In [1]: import numpy as np

In [2]: np.set_printoptions(precision=3, suppress=True, linewidth=120, floatmode="fixed")

In [3]: rd = lambda a: np.round(a, 3) + 0

In [4]: m1 = np.loadtxt("m.csv", delimiter=",")

In [5]: print(m1)
[[-1.000  0.000  0.000  0.000  0.000 -2.000  0.000  0.000  0.000]
 [ 0.000 -1.000 -2.000  0.000  0.000  0.000 -2.000  0.000 -2.000]
 [ 0.000 -2.000 -1.000  0.000  0.000  0.000 -2.000  0.000 -2.000]
 [ 0.000  0.000  0.000 -1.000 -2.000  0.000  0.000 -2.000  0.000]
 [ 0.000  0.000  0.000 -2.000 -1.000  0.000  0.000 -2.000  0.000]
 [-2.000  0.000  0.000  0.000  0.000 -1.000  0.000  0.000  0.000]
 [ 0.000 -2.000 -2.000  0.000  0.000  0.000 -1.000  0.000 -2.000]
 [ 0.000  0.000  0.000 -2.000 -2.000  0.000  0.000 -1.000  0.000]
 [ 0.000 -2.000 -2.000  0.000  0.000  0.000 -2.000  0.000 -1.000]]

In [6]: rng = np.random.default_rng(354)

In [7]: lab = rng.permutation(9)

In [8]: lab
Out[8]: array([7, 0, 6, 4, 2, 5, 1, 3, 8])

In [9]: M2 = m1[lab][:, lab]

In [10]: np.allclose(M2, m1)
Out[10]: False

In [11]: np.diag(M2)
Out[11]: array([-1.000, -1.000, -1.000, -1.000, -1.000, -1.000, -1.000, -1.000, -1.000])

In [12]: M2 = m1[0, 0] * m1[1:] - np.outer(m1[1:, 0], m1[0])

In [13]: M2
Out[13]: 
array([[ 0.000,  1.000,  2.000, -0.000, -0.000,  0.000,  2.000, -0.000,  2.000],
       [ 0.000,  2.000,  1.000, -0.000, -0.000,  0.000,  2.000, -0.000,  2.000],
       [ 0.000, -0.000, -0.000,  1.000,  2.000,  0.000, -0.000,  2.000, -0.000],
       [ 0.000, -0.000, -0.000,  2.000,  1.000,  0.000, -0.000,  2.000, -0.000],
       [ 0.000,  0.000,  0.000,  0.000,  0.000, -3.000,  0.000,  0.000,  0.000],
       [ 0.000,  2.000,  2.000, -0.000, -0.000,  0.000,  1.000, -0.000,  2.000],
       [ 0.000, -0.000, -0.000,  2.000,  2.000,  0.000, -0.000,  1.000, -0.000],
       [ 0.000,  2.000,  2.000, -0.000, -0.000,  0.000,  2.000, -0.000,  1.000]])

In [14]: np.linalg.matrix_rank(M2), np.linalg.matrix_rank(m1)
Out[14]: (np.int64(8), np.int64(9))

In [15]: u = np.array([-4, -5, 2])

In [16]: np.convolve(m1[3], u)
Out[16]: array([ 0.000,  0.000,  0.000,  4.000, 13.000,  8.000, -4.000,  8.000, 10.000, -4.000,  0.000])

In [17]: np.cross(m1[3, :3], m1[2, :3])
Out[17]: array([ 0.000,  0.000, -0.000])

In [18]: np.array([np.convolve(row, u, "same") for row in m1])
Out[18]: 
array([[ 5.000, -2.000,  0.000,  0.000,  8.000, 10.000, -4.000,  0.000,  0.000],
       [ 4.000, 13.000,  8.000, -4.000,  0.000,  8.000, 10.000,  4.000, 10.000],
       [ 8.000, 14.000,  1.000, -2.000,  0.000,  8.000, 10.000,  4.000, 10.000],
       [ 0.000,  0.000,  4.000, 13.000,  8.000, -4.000,  8.000, 10.000, -4.000],
       [ 0.000,  0.000,  8.000, 14.000,  1.000, -2.000,  8.000, 10.000, -4.000],
       [10.000, -4.000,  0.000,  0.000,  4.000,  5.000, -2.000,  0.000,  0.000],
       [ 8.000, 18.000,  6.000, -4.000,  0.000,  4.000,  5.000,  6.000, 10.000],
       [ 0.000,  0.000,  8.000, 18.000,  6.000, -4.000,  4.000,  5.000, -2.000],
       [ 8.000, 18.000,  6.000, -4.000,  0.000,  8.000, 10.000,  0.000,  5.000]])

In [19]: np.polyval(u, m1[3])
Out[19]: array([ 2.000,  2.000,  2.000,  3.000, -4.000,  2.000,  2.000, -4.000,  2.000])

In [20]: mat = np.load("data.npy")

In [21]: print(mat)
[[  5.385   2.440  -5.688]
 [  2.801  17.904   3.531]
 [  2.247 -11.174  11.108]
 [ -2.408   5.881 -16.837]
 [ 10.655  10.624   5.944]
 [  2.939   6.566  -9.888]
 [ -8.755  -7.090   0.727]
 [ -9.662   4.297  13.524]
 [  7.947  10.133  -4.466]
 [ -1.417  -4.930 -16.475]
 [ -3.291 -10.097  10.404]
 [  4.051   2.695   3.629]
 [  1.700  18.223  -0.893]
 [-14.753   5.219  -5.117]]

In [22]: cent = mat[[10, 0]].astype(float)

In [23]: for _ in range(4):
    ...:     lab = np.linalg.norm(mat[:, None] - cent, axis=-1).argmin(axis=1)
    ...:     cent = np.array([mat[lab == j].mean(axis=0) for j in range(2)])
    ...: 

In [24]: print(lab)
[1 1 0 1 1 1 0 0 1 1 0 1 1 1]

In [25]: np.abs(cent[1] - cent[0]).argmax()
Out[25]: np.int64(2)

In [26]: np.bincount(lab)
Out[26]: array([ 4, 10])

In [27]: cov = np.cov(mat, rowvar=False)

In [28]: cov.shape
Out[28]: (3, 3)

In [29]: rd(np.linalg.eigvalsh(cov)[::-1])
Out[29]: array([108.024,  80.680,  40.150])

In [30]: print(np.argsort(-mat.std(axis=0).round(6), kind="stable"))
[2 1 0]

In [31]: print(rd(np.corrcoef(mat.T)))
[[ 1.000  0.318 -0.020]
 [ 0.318  1.000 -0.161]
 [-0.020 -0.161  1.000]]

In [32]: x0 = np.array([1, 2, -3])

In [33]: rhs = mat @ x0

In [34]: rd(np.linalg.lstsq(mat, rhs)[0])
Out[34]: array([ 1.000,  2.000, -3.000])

In [35]: rd(np.linalg.solve(mat.T @ mat, mat.T @ rhs))
Out[35]: array([ 1.000,  2.000, -3.000])

In [36]: rhs = rhs + 0.1 * rng.normal(size=14)

In [37]: print(rd(rhs))
[ 27.381  27.973 -53.457  59.598  14.123  45.821 -25.079 -41.644  41.580  38.097 -54.798  -1.379  40.846  11.019]

In [38]: beta, *_ = np.linalg.lstsq(mat, rhs)

In [39]: rd(np.linalg.norm(rhs - mat @ beta))
Out[39]: np.float64(0.303)

In [40]: lab = mat[:, 0] > np.median(mat[:, 0])

In [41]: u = mat[lab].mean(axis=0) - mat[~lab].mean(axis=0)

In [42]: rd((((mat - mat.mean(axis=0)) @ u > 0) == lab).mean())
Out[42]: np.float64(0.857)

In [43]: ((mat - mat.mean(axis=0)) @ u > 0).astype(int)
Out[43]: array([1, 1, 0, 0, 1, 1, 0, 0, 1, 0, 0, 1, 1, 0])

In [44]: np.argsort(-np.abs(u).round(6), kind="stable")
Out[44]: array([0, 1, 2])

In [45]: print(rd(u))
[10.659  3.955  2.691]

In [46]: K = np.load("out11.npy")

In [47]: K
Out[47]: 
array([[-1,  3, -4, -5,  3,  0, -4, -2,  2,  1],
       [ 0,  0,  0,  0,  0,  0,  0,  0,  0,  0],
       [ 2, -6,  8, 10, -6,  0,  8,  4, -4, -2],
       [ 1, -3,  4,  5, -3,  0,  4,  2, -2, -1],
       [-1,  3, -4, -5,  3,  0, -4, -2,  2,  1],
       [-1,  3, -4, -5,  3,  0, -4, -2,  2,  1],
       [-1,  3, -4, -5,  3,  0, -4, -2,  2,  1],
       [ 2, -6,  8, 10, -6,  0,  8,  4, -4, -2],
       [ 1, -3,  4,  5, -3,  0,  4,  2, -2, -1]])

In [48]: np.linalg.matrix_rank(K, rtol=0.1)
Out[48]: np.int64(1)

In [49]: np.argsort(-np.linalg.norm(K, axis=0).round(6), kind="stable")[:3]
Out[49]: array([3, 2, 6])

In [50]: rd(np.trace(np.linalg.pinv(K) @ K))
Out[50]: np.float64(1.0)

In [51]: np.abs(np.diag(np.linalg.qr(K)[1])) > 1e-9
Out[51]: array([ True, False, False, False, False, False, False, False, False])

In [52]: np.linalg.lstsq(K[:-1].T, K[-1])[2]
Out[52]: np.int32(1)

In [53]: rk = np.linalg.matrix_rank(K)

In [54]: rk
Out[54]: np.int64(1)

In [55]: N = np.linalg.svd(K)[2][rk:].T

In [56]: print(N.shape)
(10, 9)

In [57]: print([int(np.linalg.matrix_rank(K[:i])) for i in range(1, len(K) + 1)])
[1, 1, 1, 1, 1, 1, 1, 1, 1]

In [58]: np.linalg.matrix_rank(K.T @ K), np.linalg.matrix_rank(K @ K.T)
Out[58]: (np.int64(1), np.int64(1))

In [59]: [int(np.linalg.matrix_rank(np.delete(K, i, axis=0))) for i in range(9)]
Out[59]: [1, 1, 1, 1, 1, 1, 1, 1, 1]

In [60]: print([int(np.linalg.matrix_rank(K[:, :j + 1])) for j in range(10)])
[1, 1, 1, 1, 1, 1, 1, 1, 1, 1]

In [61]: K @ K
ValueError: matmul: Input operand 1 has a mismatch in its core dimension 0, with gufunc signature (n?,k),(k,m?)->(n?,m?) (size 9 is different from 10)


In [62]: cov = K.T @ K

In [63]: print(cov)
[[  14  -42   56   70  -42    0   56   28  -28  -14]
 [ -42  126 -168 -210  126    0 -168  -84   84   42]
 [  56 -168  224  280 -168    0  224  112 -112  -56]
 [  70 -210  280  350 -210    0  280  140 -140  -70]
 [ -42  126 -168 -210  126    0 -168  -84   84   42]
 [   0    0    0    0    0    0    0    0    0    0]
 [  56 -168  224  280 -168    0  224  112 -112  -56]
 [  28  -84  112  140  -84    0  112   56  -56  -28]
 [ -28   84 -112 -140   84    0 -112  -56   56   28]
 [ -14   42  -56  -70   42    0  -56  -28   28   14]]

In [64]: np.trace(cov), (K ** 2).sum()
Out[64]: (np.int64(1190), np.int64(1190))

In [65]: rd(np.linalg.eigvalsh(cov)[::-1])
Out[65]: array([1190.000,    0.000,    0.000,    0.000,    0.000,    0.000,    0.000,    0.000,    0.000,    0.000])

In [66]: np.linalg.matrix_rank(cov)
Out[66]: np.int64(1)

In [67]: rd(np.linalg.svd(K, compute_uv=False) ** 2)
Out[67]: array([1190.000,    0.000,    0.000,    0.000,    0.000,    0.000,    0.000,    0.000,    0.000])
